In [1]: import numpy as np

In [2]: from numpy import linalg as LA

In [3]: np.set_printoptions(precision=2, suppress=True, linewidth=100)

In [4]: W0 = np.array([[1.2, -0.3, 1.5], [-0.3, 1.2, 1.6], [-1.6, 1.0, -1.2]])

In [5]: W0[:, 0] *= 10

In [6]: W0
Out[6]: 
array([[ 12. ,  -0.3,   1.5],
       [ -3. ,   1.2,   1.6],
       [-16. ,   1. ,  -1.2]])

In [7]: M2 = LA.invert(W0)
Traceback (most recent call last):
  Cell In[7], line 1
    M2 = LA.invert(W0)
AttributeError: module 'numpy.linalg' has no attribute 'invert'


In [8]: M2 = LA.inv(W0)

In [9]: np.round(LA.det(W0) * LA.det(M2), 2)
Out[9]: np.float64(1.0)

In [10]: LA.inv(M2)
Out[10]: 
array([[ 12. ,  -0.3,   1.5],
       [ -3. ,   1.2,   1.6],
       [-16. ,   1. ,  -1.2]])

In [11]: print(round(LA.cond(W0), 2))
266.79

In [12]: print(round(float(LA.det(W0.T)), 2))
-3.42

In [13]: np.einsum("ii->", W0)
Out[13]: np.float64(12.0)

In [14]: np.poly(W0)
Out[14]: array([  1.  , -12.  ,  20.06,   3.42])

In [15]: round(float(np.einsum("ij,ji->", W0, W0)), 2)
Out[15]: 103.88

In [16]: print(LA.eigvals(W0))
[ 9.95 -0.16  2.21]

In [17]: Uu, sig, vt = LA.svd(W0)

In [18]: np.argmax(sig[:-1] / (sig[1:] + 1e-6)) + 1
Out[18]: np.int64(2)

In [19]: sig
Out[19]: array([20.32,  2.21,  0.08])

In [20]: M2 = Uu[:, :2] @ np.diag(sig[:2]) @ vt[:2]

In [21]: LA.matrix_rank(W0, rtol=0.05)
Out[21]: np.int64(2)

In [22]: round(LA.norm(W0 - M2, 2), 2), round(sig[2], 2)
Out[22]: (np.float64(0.08), np.float64(0.08))

In [23]: M2
Out[23]: 
array([[ 11.99,  -0.35,   1.53],
       [ -3.  ,   1.22,   1.59],
       [-16.  ,   0.96,  -1.18]])

In [24]: F = np.loadtxt("out0.csv", delimiter=",")

In [25]: F
Out[25]: 
array([[-1.5,  1.2,  0.2,  0.8, -1.6],
       [-0.8,  2. , -1.1, -1.1, -0.3],
       [-0.7,  0.4, -1.6, -0.9, -1.1],
       [-1.4,  0. , -0.7, -0.3,  0. ],
       [-1.4,  0.7,  0.1,  0.6,  1.1]])

In [26]: np.sort(np.abs(LA.eigvals(F)))
Out[26]: array([0.33, 1.88, 1.88, 2.35, 2.35])

In [27]: assert F == F.T
Traceback (most recent call last):
  Cell In[27], line 1
    assert F == F.T
ValueError: The truth value of an array with more than one element is ambiguous. Use a.any() or a.all()


In [28]: print(np.allclose(F, F.T))
False

In [29]: np.round(np.abs(LA.eigvals(F)).max(), 2)
Out[29]: np.float64(2.35)

In [30]: q, vecs = LA.qr(F[:, :1])[0], LA.qr(F[:, 1:])[0]

In [31]: sig = LA.svd(q.T @ vecs, compute_uv=False)

In [32]: np.round(LA.norm(q @ q.T - vecs @ vecs.T, 2), 2)
Out[32]: np.float64(1.0)

In [33]: rng = np.random.default_rng(272541)

In [34]: z = rng.permutation(5)

In [35]: M2 = F[:, z] * rng.choice([-1, 1], 5)

In [36]: M2
Out[36]: 
array([[-1.2, -0.2,  1.5,  0.8, -1.6],
       [-2. ,  1.1,  0.8, -1.1, -0.3],
       [-0.4,  1.6,  0.7, -0.9, -1.1],
       [-0. ,  0.7,  1.4, -0.3,  0. ],
       [-0.7, -0.1,  1.4,  0.6,  1.1]])

In [37]: Uu, _, vt = LA.svd(F.T @ M2)

In [38]: np.round(LA.lstsq(F, M2)[0], 2) + 0
Out[38]: 
array([[ 0.,  0., -1.,  0.,  0.],
       [-1.,  0.,  0.,  0.,  0.],
       [ 0., -1.,  0.,  0.,  0.],
       [ 0.,  0.,  0.,  1.,  0.],
       [ 0.,  0.,  0.,  0.,  1.]])
